% ipython --no-banner

In [1]: import numpy as np

In [2]: import numpy.linalg as la

In [3]: np.set_printoptions(suppress=True, linewidth=140)

In [4]: def rd(a):
   ...:     return np.round(a, 3) + 0
   ...: 

In [5]: M = np.load("data.npy")

In [6]: M
Out[6]: 
array([[-1,  0,  0,  0,  0,  0,  0,  0,  0],
       [ 0,  1,  0,  0,  0,  0,  0,  0,  0],
       [ 0,  0,  2,  0,  0,  0,  0,  0,  0],
       [ 0,  0,  0, -1,  0,  0,  0,  0,  0],
       [ 0,  0,  0,  0,  2,  0,  0,  0,  0],
       [ 0,  0,  0,  0,  0, -1,  0,  0,  0],
       [ 0,  0,  0,  0,  0,  0,  0,  0,  0],
       [ 0,  0,  0,  0,  0,  0,  0,  3,  0],
       [ 0,  0,  0,  0,  0,  0,  0,  0, -1]])

In [7]: (M != 0).astype(int)
Out[7]: 
array([[1, 0, 0, 0, 0, 0, 0, 0, 0],
       [0, 1, 0, 0, 0, 0, 0, 0, 0],
       [0, 0, 1, 0, 0, 0, 0, 0, 0],
       [0, 0, 0, 1, 0, 0, 0, 0, 0],
       [0, 0, 0, 0, 1, 0, 0, 0, 0],
       [0, 0, 0, 0, 0, 1, 0, 0, 0],
       [0, 0, 0, 0, 0, 0, 0, 0, 0],
       [0, 0, 0, 0, 0, 0, 0, 1, 0],
       [0, 0, 0, 0, 0, 0, 0, 0, 1]])

In [8]: print((la.matrix_power((M != 0) + (M.T != 0) + np.eye(9), 9) > 0).astype(int))
[[1 0 0 0 0 0 0 0 0]
 [0 1 0 0 0 0 0 0 0]
 [0 0 1 0 0 0 0 0 0]
 [0 0 0 1 0 0 0 0 0]
 [0 0 0 0 1 0 0 0 0]
 [0 0 0 0 0 1 0 0 0]
 [0 0 0 0 0 0 1 0 0]
 [0 0 0 0 0 0 0 1 0]
 [0 0 0 0 0 0 0 0 1]]

In [9]: print(np.prod(np.diag(M)), rd(la.det(M)))
0 0.0

In [10]: M @ M
Out[10]: 
array([[1, 0, 0, 0, 0, 0, 0, 0, 0],
       [0, 1, 0, 0, 0, 0, 0, 0, 0],
       [0, 0, 4, 0, 0, 0, 0, 0, 0],
       [0, 0, 0, 1, 0, 0, 0, 0, 0],
       [0, 0, 0, 0, 4, 0, 0, 0, 0],
       [0, 0, 0, 0, 0, 1, 0, 0, 0],
       [0, 0, 0, 0, 0, 0, 0, 0, 0],
       [0, 0, 0, 0, 0, 0, 0, 9, 0],
       [0, 0, 0, 0, 0, 0, 0, 0, 1]])

In [11]: la.matrix_rank(M - M[0, 0] * np.eye(9))
Out[11]: np.int64(5)

In [12]: w, V = la.eigh(M)

In [13]: np.abs(V[:, -1])
Out[13]: array([0., 0., 0., 0., 0., 0., 0., 1., 0.])

In [14]: (w > 1e-8).sum(), (w < -1e-8).sum()
Out[14]: (np.int64(4), np.int64(4))

In [15]: np.unique(w.round(6) + 0, return_counts=True)[1]
Out[15]: array([4, 1, 1, 2, 1])

In [16]: np.abs(V[:, -1]).round(6).argmax()
Out[16]: np.int64(7)

In [17]: rd(la.eigvalsh(M @ M))
Out[17]: array([0., 1., 1., 1., 1., 1., 4., 4., 9.])

In [18]: w
Out[18]: array([-1., -1., -1., -1.,  0.,  1.,  2.,  2.,  3.])

In [19]: rd(la.eigvalsh(M + 3 * np.eye(9)))
Out[19]: array([2., 2., 2., 2., 3., 4., 5., 5., 6.])

In [20]: U, s, Vh = la.svd(M)

In [21]: s
Out[21]: array([3., 2., 2., 1., 1., 1., 1., 1., 0.])

In [22]: A2 = U[:, :8] @ np.diag(s[:8]) @ Vh[:8]

In [23]: rd(la.norm(M - A2) / la.norm(M))
Out[23]: np.float64(0.0)

In [24]: A2
Out[24]: 
array([[-1.,  0.,  0.,  0.,  0.,  0.,  0.,  0.,  0.],
       [ 0.,  1.,  0.,  0.,  0.,  0.,  0.,  0.,  0.],
       [ 0.,  0.,  2.,  0.,  0.,  0.,  0.,  0.,  0.],
       [ 0.,  0.,  0., -1.,  0.,  0.,  0.,  0.,  0.],
       [ 0.,  0.,  0.,  0.,  2.,  0.,  0.,  0.,  0.],
       [ 0.,  0.,  0.,  0.,  0., -1.,  0.,  0.,  0.],
       [ 0.,  0.,  0.,  0.,  0.,  0.,  0.,  0.,  0.],
       [ 0.,  0.,  0.,  0.,  0.,  0.,  0.,  3.,  0.],
       [ 0.,  0.,  0.,  0.,  0.,  0.,  0.,  0., -1.]])

In [25]: la.matrix_rank(A2)
Out[25]: np.int64(8)

In [26]: rd(la.norm(M - A2, 2)), s[8]
Out[26]: (np.float64(0.0), np.float64(0.0))
